% ipython --no-banner

In [1]: import numpy as np

In [2]: import numpy.linalg as la

In [3]: np.set_printoptions(suppress=True, linewidth=140)

In [4]: feats = np.load("out7.npy")

In [5]: feats
Out[5]: 
array([[0, 0, 1, 0, 0],
       [0, 0, 0, 1, 0],
       [1, 0, 0, 0, 0],
       [0, 1, 0, 0, 1],
       [0, 0, 0, 1, 0]])

In [6]: # rows and columns are dependent

In [7]: round(float(la.det(feats)), 2)
Out[7]: 0.0

In [8]: (la.matrix_power((feats != 0) + (feats.T != 0) + np.eye(5), 5) > 0).astype(int)
Out[8]: 
array([[1, 0, 1, 0, 0],
       [0, 1, 0, 1, 1],
       [1, 0, 1, 0, 0],
       [0, 1, 0, 1, 1],
       [0, 1, 0, 1, 1]])

In [9]: W = np.array([[3, 1, 3], [0, 0, 0], [3, 3, 2], [3, 0, 2], [2, 1, 2]])

In [10]: coef = np.array([0, 1, 0])

In [11]: act = np.maximum(feats @ W + coef, 0)

In [12]: la.matrix_rank(act)
Out[12]: np.int64(3)

In [13]: act
Out[13]: 
array([[3, 4, 2],
       [3, 1, 2],
       [3, 2, 3],
       [2, 2, 2],
       [3, 1, 2]])

In [14]: (act > 0).mean(axis=0)
Out[14]: array([1., 1., 1.])

In [15]: cent = np.array([[3, -9, -8], [-5, 2, 7], [5, -2, 4]])

In [16]: W @ cent
Out[16]: 
array([[ 19, -31,  -5],
       [  0,   0,   0],
       [  4, -25,   5],
       [ 19, -31, -16],
       [ 11, -20,  -1]])

In [17]: act @ cent
Out[17]: 
array([[ -1, -23,  12],
       [ 14, -29,  -9],
       [ 14, -29,   2],
       [  6, -18,   6],
       [ 14, -29,  -9]])

In [18]: M2 = np.array([[4, 4, 5, -2, 5],
    ...:     [1, 1, 0, -3, 4],
    ...:     [2, 5, -3, -5, -5],
    ...:     [3, -3, 0, -3, -4],
    ...:     [3, 3, -5, 1, -1]])

In [19]: cent = np.array([[0]])

In [20]: E = np.block([[M2, np.array([[-9], [-3], [1], [8], [-2]])], [np.zeros((1, 5)), cent]])

In [21]: E
Out[21]: 
array([[ 4.,  4.,  5., -2.,  5., -9.],
       [ 1.,  1.,  0., -3.,  4., -3.],
       [ 2.,  5., -3., -5., -5.,  1.],
       [ 3., -3.,  0., -3., -4.,  8.],
       [ 3.,  3., -5.,  1., -1., -2.],
       [ 0.,  0.,  0.,  0.,  0.,  0.]])

In [22]: # looks like rank 5

In [23]: rk = la.matrix_rank(E)

In [24]: rk
Out[24]: np.int64(5)

In [25]: null = la.svd(E)[2][rk:].T

In [26]: null.shape
Out[26]: (6, 1)

In [27]: [int(la.matrix_rank(np.delete(E, i, axis=0))) for i in range(6)]
Out[27]: [4, 4, 4, 4, 4, 5]

In [28]: la.matrix_rank(E.T @ E), la.matrix_rank(E @ E.T)
Out[28]: (np.int64(5), np.int64(5))

In [29]: np.allclose(E @ null, 0)
Out[29]: True

In [30]: np.round(null[:, 0] / null[np.abs(null[:, 0]).round(6).argmax(), 0], 2)
Out[30]: array([0.01, 1.  , 0.21, 0.38, 0.67, 0.85])
